% ipython --no-banner

In [1]: import numpy as np

In [2]: np.set_printoptions(suppress=True, linewidth=140)

In [3]: rnd = lambda a: np.round(a, 1) + 0

In [4]: rng = np.random.default_rng(70)

In [5]: th = np.sort(rng.uniform(-2, 2, 14))

In [6]: K = np.c_[th, th ** 2, th ** 3] @ np.array([[3, -9, 7, 0], [-9, -8, -5, 1], [-6, 2, -5, 1]])

In [7]: rnd(K)
Out[7]: 
array([[  5.6, -29.5,   5.6,  -3.9],
       [  4.1, -27.2,   4.1,  -3.5],
       [  0.5, -21.5,   0.5,  -2.6],
       [ -5.8,  -6.6,  -6.5,  -0.6],
       [ -6.2,  -3.6,  -7. ,  -0.2],
       [ -6.2,  -1.9,  -7.1,  -0.1],
       [ -4.5,   1.6,  -5.7,   0.1],
       [ -3.9,   2. ,  -5.1,   0.1],
       [ -2.8,   2.3,  -3.9,   0.1],
       [ -0.7,   1.3,  -1.3,   0. ],
       [ -8.8, -13. ,  -1.3,   1.5],
       [-10.8, -14.3,  -2.3,   1.8],
       [-17. , -17.6,  -5.9,   2.8],
       [-64.2, -31.6, -36.5,   9.9]])

In [8]: left, sv, Vh = np.linalg.svd(K)

In [9]: rnd(sv)
Out[9]: array([89.8, 47.9,  8.7,  0. ])

In [10]: np.argmax(sv[:-1] / (sv[1:] + 1e-6)) + 1
Out[10]: np.int64(3)

In [11]: out = left[:, :3] @ np.diag(sv[:3]) @ Vh[:3]

In [12]: rnd(np.linalg.norm(K - out, 2)), rnd(sv[3])
Out[12]: (np.float64(0.0), np.float64(0.0))

In [13]: rnd(np.abs(K - out).max())
Out[13]: np.float64(0.0)

In [14]: np.linalg.matrix_rank(out)
Out[14]: np.int64(3)

In [15]: lab = K[:, 3] > np.median(K[:, 3])

In [16]: f = K[lab].mean(axis=0) - K[~lab].mean(axis=0)

In [17]: rnd((((K - K.mean(axis=0)) @ f > 0) == lab).mean())
Out[17]: np.float64(0.7)

In [18]: lab.astype(int)
Out[18]: array([0, 0, 0, 0, 0, 0, 1, 1, 1, 0, 1, 1, 1, 1])

In [19]: ((K - K.mean(axis=0)) @ f > 0).astype(int)
Out[19]: array([0, 0, 0, 0, 0, 0, 0, 0, 0, 0, 0, 1, 1, 1])

In [20]: dist = np.linalg.norm(K[:, None] - K[None], axis=-1)

In [21]: dist.mean(axis=1).argmax()
Out[21]: np.int64(13)

In [22]: dist.shape
Out[22]: (14, 14)

In [23]: rnd(np.linalg.norm(K - K.mean(axis=0), axis=1))
Out[23]: array([25.8, 22.6, 15.1,  5.8,  8.4, 10. , 13.7, 14.2, 14.9, 15.4,  4.3,  4.8, 10.8, 67.6])

In [24]: f = np.array([-2, 4, -1, -5, 1])

In [25]: arr = np.array([np.roll(f, i) for i in range(5)])

In [26]: print(arr)
[[-2  4 -1 -5  1]
 [ 1 -2  4 -1 -5]
 [-5  1 -2  4 -1]
 [-1 -5  1 -2  4]
 [ 4 -1 -5  1 -2]]

In [27]: print(rnd(np.linalg.det(arr)))
-9273.0

In [28]: np.linalg.matrix_power(arr, 3)
Out[28]: 
array([[-272,   62,  214, -146,  115],
       [ 115, -272,   62,  214, -146],
       [-146,  115, -272,   62,  214],
       [ 214, -146,  115, -272,   62],
       [  62,  214, -146,  115, -272]])

In [29]: rnd(np.abs(np.linalg.eigvals(arr)).max())
Out[29]: np.float64(8.2)
